% python3 -q
>>> import numpy as np
>>> from numpy import linalg as LA
>>> np.set_printoptions(suppress=True, linewidth=120)
>>> J = np.load("case8.npy")
>>> print(J)
[[-1  0  0 -3 -2]
 [ 0 -1  0  0 -3]
 [ 0  0 -1  0  0]
 [-3  0  0 -1  0]
 [-2 -3  0  0 -1]]
>>> x = np.array([3, -2, -3, -1, 2])
>>> target = J @ x
>>> print(target)
[-4 -4  3 -8 -2]
>>> print(np.round(LA.solve(J, J[:, 4]), 1))
[-0. -0. -0. -0.  1.]
>>> print(np.round(LA.solve(J, 4 * target), 1))
[ 12.  -8. -12.  -4.   8.]
>>> print(np.round(LA.solve(J, target), 1))
[ 3. -2. -3. -1.  2.]
>>> print(np.round(LA.solve(J.T, J[3]), 1) + 0)
[0. 0. 0. 1. 0.]
>>> w, evecs = LA.eigh(J)
>>> print(np.round(evecs.T @ J @ evecs, 1) + 0)
[[-5.2  0.   0.   0.   0. ]
 [ 0.  -3.2  0.   0.   0. ]
 [ 0.   0.  -1.   0.   0. ]
 [ 0.   0.   0.   1.2  0. ]
 [ 0.   0.   0.   0.   3.2]]
>>> print(np.round(LA.svd(J, compute_uv=False), 1))
[5.2 3.2 3.2 1.2 1. ]
>>> print(np.round(np.abs(evecs[:, -1]), 1) + 0)
[0.6 0.4 0.  0.4 0.6]
>>> print((J != 0).astype(int))
[[1 0 0 1 1]
 [0 1 0 0 1]
 [0 0 1 0 0]
 [1 0 0 1 0]
 [1 1 0 0 1]]
>>> print(np.round(np.sort(LA.eigvals(J).real), 1))
[-5.2 -3.2 -1.   1.2  3.2]
>>> print(np.flatnonzero(LA.matrix_power((J != 0) + (J.T != 0) + np.eye(5), 5)[3]))
[0 1 3 4]
>>> print(round(LA.det(J), 1))
-60.0
>>> print(J @ J)
[[14  6  0  6  4]
 [ 6 10  0  0  6]
 [ 0  0  1  0  0]
 [ 6  0  0 10  6]
 [ 4  6  0  6 14]]
>>> w, evecs = LA.eigh(J)
>>> x = np.array([-5, -3, -4, 7, 0])
>>> print(x @ J @ x)
111
>>> print(np.round(LA.eigvalsh(J[1:, 1:]), 1))
[-4. -1. -1.  2.]
>>> print(np.round(evecs * np.abs(w) @ evecs.T, 1) + 0)
[[ 3.5  0.9  0.   0.9  0.3]
 [ 0.9  2.8  0.  -0.3  0.9]
 [ 0.   0.   1.   0.   0. ]
 [ 0.9 -0.3  0.   2.8  0.9]
 [ 0.3  0.9  0.   0.9  3.5]]
>>> print(np.round(evecs * np.maximum(w, 0) @ evecs.T, 1) + 0)
[[ 1.2  0.5  0.  -1.  -0.8]
 [ 0.5  0.9  0.  -0.2 -1. ]
 [ 0.   0.   0.   0.   0. ]
 [-1.  -0.2  0.   0.9  0.5]
 [-0.8 -1.   0.   0.5  1.2]]
>>> print(np.round(x @ J @ x / (x @ x), 1), round(w[0], 1), round(float(w[-1]), 1))
1.1 -5.2 3.2
>>> print(np.abs(J).sum(axis=1).max(), np.round(np.abs(w).max(), 1))
6 5.2
>>> print((np.sign(evecs[:, -1].round(6)) == np.sign(evecs[0, -1].round(6))).astype(int))
[1 1 0 0 0]
>>> print(np.round(np.poly(J), 1))
[  1.   5. -12. -56.  20.  60.]
>>> print(round(LA.eigvals(J).sum().real, 1))
-5.0
>>> print(np.round(LA.eigvals(J), 1))
[-5.2 -3.2  3.2  1.2 -1. ]
>>> print(np.kron(np.eye(2, dtype=int), J))
[[-1  0  0 -3 -2  0  0  0  0  0]
 [ 0 -1  0  0 -3  0  0  0  0  0]
 [ 0  0 -1  0  0  0  0  0  0  0]
 [-3  0  0 -1  0  0  0  0  0  0]
 [-2 -3  0  0 -1  0  0  0  0  0]
 [ 0  0  0  0  0 -1  0  0 -3 -2]
 [ 0  0  0  0  0  0 -1  0  0 -3]
 [ 0  0  0  0  0  0  0 -1  0  0]
 [ 0  0  0  0  0 -3  0  0 -1  0]
 [ 0  0  0  0  0 -2 -3  0  0 -1]]
>>> print(np.round(LA.det(J.T), 1))
-60.0
>>> print(np.einsum("ii->", J))
-5
>>> print(np.einsum("ij,ji->", J, J))
49
>>> print(np.round(LA.det(2 * J), 1), np.round(LA.det(J), 1))
-1920.0 -60.0
>>> A2 = np.array([[-2, 1, -2, 2, 1, 1, 1],
...     [2, 0, 2, 2, 1, 1, -2],
...     [-2, 0, 0, 0, 2, 2, 0]])
>>> F = np.block([[np.zeros((3, 3)), A2], [A2.T, np.zeros((7, 7))]])
>>> print(F)
[[ 0.  0.  0. -2.  1. -2.  2.  1.  1.  1.]
 [ 0.  0.  0.  2.  0.  2.  2.  1.  1. -2.]
 [ 0.  0.  0. -2.  0.  0.  0.  2.  2.  0.]
 [-2.  2. -2.  0.  0.  0.  0.  0.  0.  0.]
 [ 1.  0.  0.  0.  0.  0.  0.  0.  0.  0.]
 [-2.  2.  0.  0.  0.  0.  0.  0.  0.  0.]
 [ 2.  2.  0.  0.  0.  0.  0.  0.  0.  0.]
 [ 1.  1.  2.  0.  0.  0.  0.  0.  0.  0.]
 [ 1.  1.  2.  0.  0.  0.  0.  0.  0.  0.]
 [ 1. -2.  0.  0.  0.  0.  0.  0.  0.  0.]]
>>> u, r1 = F[9], F[5]
>>> print(u @ r1)
-6.0
>>> p = (u @ r1) / (u @ u) * u
>>> print(LA.matrix_rank(np.outer(u, r1)))
1
>>> print(p)
[-1.2  2.4 -0.  -0.  -0.  -0.  -0.  -0.  -0.  -0. ]
>>> data = np.load("a.npy")
>>> print(data)
[[-1 -1 -2  0  2  2  2  2 -2 -2  1 -2  0]
 [ 0 -1 -1 -2  0  2  2  2  2 -2 -2  1 -2]
 [-2  0 -1 -1 -2  0  2  2  2  2 -2 -2  1]
 [ 1 -2  0 -1 -1 -2  0  2  2  2  2 -2 -2]
 [-2  1 -2  0 -1 -1 -2  0  2  2  2  2 -2]
 [-2 -2  1 -2  0 -1 -1 -2  0  2  2  2  2]
 [ 2 -2 -2  1 -2  0 -1 -1 -2  0  2  2  2]
 [ 2  2 -2 -2  1 -2  0 -1 -1 -2  0  2  2]
 [ 2  2  2 -2 -2  1 -2  0 -1 -1 -2  0  2]
 [ 2  2  2  2 -2 -2  1 -2  0 -1 -1 -2  0]
 [ 0  2  2  2  2 -2 -2  1 -2  0 -1 -1 -2]
 [-2  0  2  2  2  2 -2 -2  1 -2  0 -1 -1]
 [-1 -2  0  2  2  2  2 -2 -2  1 -2  0 -1]]
>>> u = np.array([-1, 1])
>>> print(np.polyval(u, data[2]))
[ 3  1  2  2  3  1 -1 -1 -1 -1  3  3  0]
>>> print(np.cross(data[2, :3], data[1, :3]))
[-1 -2  2]
>>> A2 = data / np.sqrt((data ** 2).mean(axis=1, keepdims=True))
>>> print(np.round(LA.norm(A2, axis=1), 1))
[3.6 3.6 3.6 3.6 3.6 3.6 3.6 3.6 3.6 3.6 3.6 3.6 3.6]
>>> rng = np.random.default_rng(784)
>>> labels = rng.permutation(13)
>>> A2 = data[:, labels] * rng.choice([-1, 1], 13)
>>> print(A2)
[[ 2  0  2 -2 -1 -2 -2  2  0  2  2  1  1]
 [ 0 -2  1 -2 -1  2 -2  2  2  2 -1 -2  0]
 [-2 -1  1  0  0  2 -2  2 -1 -2  2 -2  2]
 [-1 -1  0  2 -2  2 -2  0  2 -2  2  2 -1]
 [-1  0  2  1  1  2  0 -2  2 -2 -2  2  2]
 [ 0 -2 -1  1 -2  0  2 -1 -2 -2 -2  2  2]
 [-2  1  2  0 -2 -2  1 -1 -2  0 -2  2 -2]
 [ 1 -2  2  2  2 -1  1  0 -2  2 -2  0 -2]
 [-2 -2 -2 -1  2 -1  0 -2 -2  1  0 -2 -2]
 [-2  2 -2  2  2  0  2  1  0  1  2 -1 -2]
 [ 2  2 -2  2  2 -2 -1 -2  2  0  1 -1  0]
 [ 2  2 -2 -2  0  1  2 -2  1  2  1  0  2]
 [ 2  2  0 -2 -2 -2  2  2  1 -1  0 -2  1]]
>>> left, _, VT = LA.svd(data.T @ A2)
>>> print(labels)
[ 4  3  2  5  1  8  7  6 12  9 11 10  0]
>>> labels = rng.permutation(13)
>>> print(labels)
[ 5  7  9  0  1  3  4 12 10  8  6 11  2]
>>> A2 = data[labels][:, labels]
>>> print(np.trace(A2))
-13
>>> print(np.round(np.sort(np.abs(LA.eigvals(A2))), 1))
[1.  1.5 1.5 3.9 3.9 4.6 4.6 6.1 6.1 8.1 8.1 9.3 9.3]
>>> M = np.loadtxt("w.csv", delimiter=",")
>>> print(M)
[[ 3.  0.  0.  0.  0.  0.  0.  0.  0.  0.  0.]
 [ 0.  0.  0.  0.  0.  0.  0.  0.  0.  0.  0.]
 [ 0.  0. -1.  0.  0.  0.  0.  0.  0.  0.  0.]
 [ 0.  0.  0. -3.  0.  0.  0.  0.  0.  0.  0.]
 [ 0.  0.  0.  0.  1.  0.  0.  0.  0.  0.  0.]
 [ 0.  0.  0.  0.  0. -1.  0.  0.  0.  0.  0.]
 [ 0.  0.  0.  0.  0.  0. -1.  0.  0.  0.  0.]
 [ 0.  0.  0.  0.  0.  0.  0. -3.  0.  0.  0.]
 [ 0.  0.  0.  0.  0.  0.  0.  0.  1.  0.  0.]
 [ 0.  0.  0.  0.  0.  0.  0.  0.  0. -3.  0.]
 [ 0.  0.  0.  0.  0.  0.  0.  0.  0.  0. -1.]]
>>> rk = LA.matrix_rank(M)
>>> print(rk)
10
>>> N = LA.svd(M)[2][rk:].T
>>> print(np.allclose(M @ N, 0))
True
>>> print(M @ N)
[[0.]
 [0.]
 [0.]
 [0.]
 [0.]
 [0.]
 [0.]
 [0.]
 [0.]
 [0.]
 [0.]]
>>> print([int(LA.matrix_rank(M[:, :j + 1])) for j in range(11)])
[1, 1, 2, 3, 4, 5, 6, 7, 8, 9, 10]
>>> w, evecs = LA.eigh(M)
>>> print(np.unique(w.round(6) + 0, return_counts=True)[1])
[3 4 1 2 1]
>>> print(w.sum(), np.trace(M))
-8.0 -8.0
>>> print(np.round(LA.svd(M, compute_uv=False), 1))
[3. 3. 3. 3. 1. 1. 1. 1. 1. 1. 0.]
>>> print(evecs.T @ evecs)
[[1. 0. 0. 0. 0. 0. 0. 0. 0. 0. 0.]
 [0. 1. 0. 0. 0. 0. 0. 0. 0. 0. 0.]
 [0. 0. 1. 0. 0. 0. 0. 0. 0. 0. 0.]
 [0. 0. 0. 1. 0. 0. 0. 0. 0. 0. 0.]
 [0. 0. 0. 0. 1. 0. 0. 0. 0. 0. 0.]
 [0. 0. 0. 0. 0. 1. 0. 0. 0. 0. 0.]
 [0. 0. 0. 0. 0. 0. 1. 0. 0. 0. 0.]
 [0. 0. 0. 0. 0. 0. 0. 1. 0. 0. 0.]
 [0. 0. 0. 0. 0. 0. 0. 0. 1. 0. 0.]
 [0. 0. 0. 0. 0. 0. 0. 0. 0. 1. 0.]
 [0. 0. 0. 0. 0. 0. 0. 0. 0. 0. 1.]]
>>> x = np.array([-2, -1, -3, 3, 2, 1, 1, -3, -3, -2, 2])
>>> print(np.sign((M @ x).round(6)))
[-1.  0.  1. -1.  1. -1. -1.  1. -1.  1. -1.]
>>> print((M * x).sum(axis=1))
[-6.  0.  3. -9.  2. -1. -1.  9. -3.  6. -2.]
>>> print(M @ (2 * x))
[-12.   0.   6. -18.   4.  -2.  -2.  18.  -6.  12.  -4.]
>>> print(LA.lstsq(M[:-1].T, M[-1])[2])
9
>>> print(np.unique(M.round(6), axis=0).shape)
(11, 11)
>>> print(round(float(np.trace(LA.pinv(M) @ M)), 1))
10.0
>>> print(M @ M)
[[9. 0. 0. 0. 0. 0. 0. 0. 0. 0. 0.]
 [0. 0. 0. 0. 0. 0. 0. 0. 0. 0. 0.]
 [0. 0. 1. 0. 0. 0. 0. 0. 0. 0. 0.]
 [0. 0. 0. 9. 0. 0. 0. 0. 0. 0. 0.]
 [0. 0. 0. 0. 1. 0. 0. 0. 0. 0. 0.]
 [0. 0. 0. 0. 0. 1. 0. 0. 0. 0. 0.]
 [0. 0. 0. 0. 0. 0. 1. 0. 0. 0. 0.]
 [0. 0. 0. 0. 0. 0. 0. 9. 0. 0. 0.]
 [0. 0. 0. 0. 0. 0. 0. 0. 1. 0. 0.]
 [0. 0. 0. 0. 0. 0. 0. 0. 0. 9. 0.]
 [0. 0. 0. 0. 0. 0. 0. 0. 0. 0. 1.]]
>>> print([int(LA.matrix_rank(LA.matrix_power(M, p))) for p in range(1, 12)])
[10, 10, 10, 10, 10, 10, 10, 10, 10, 10, 10]
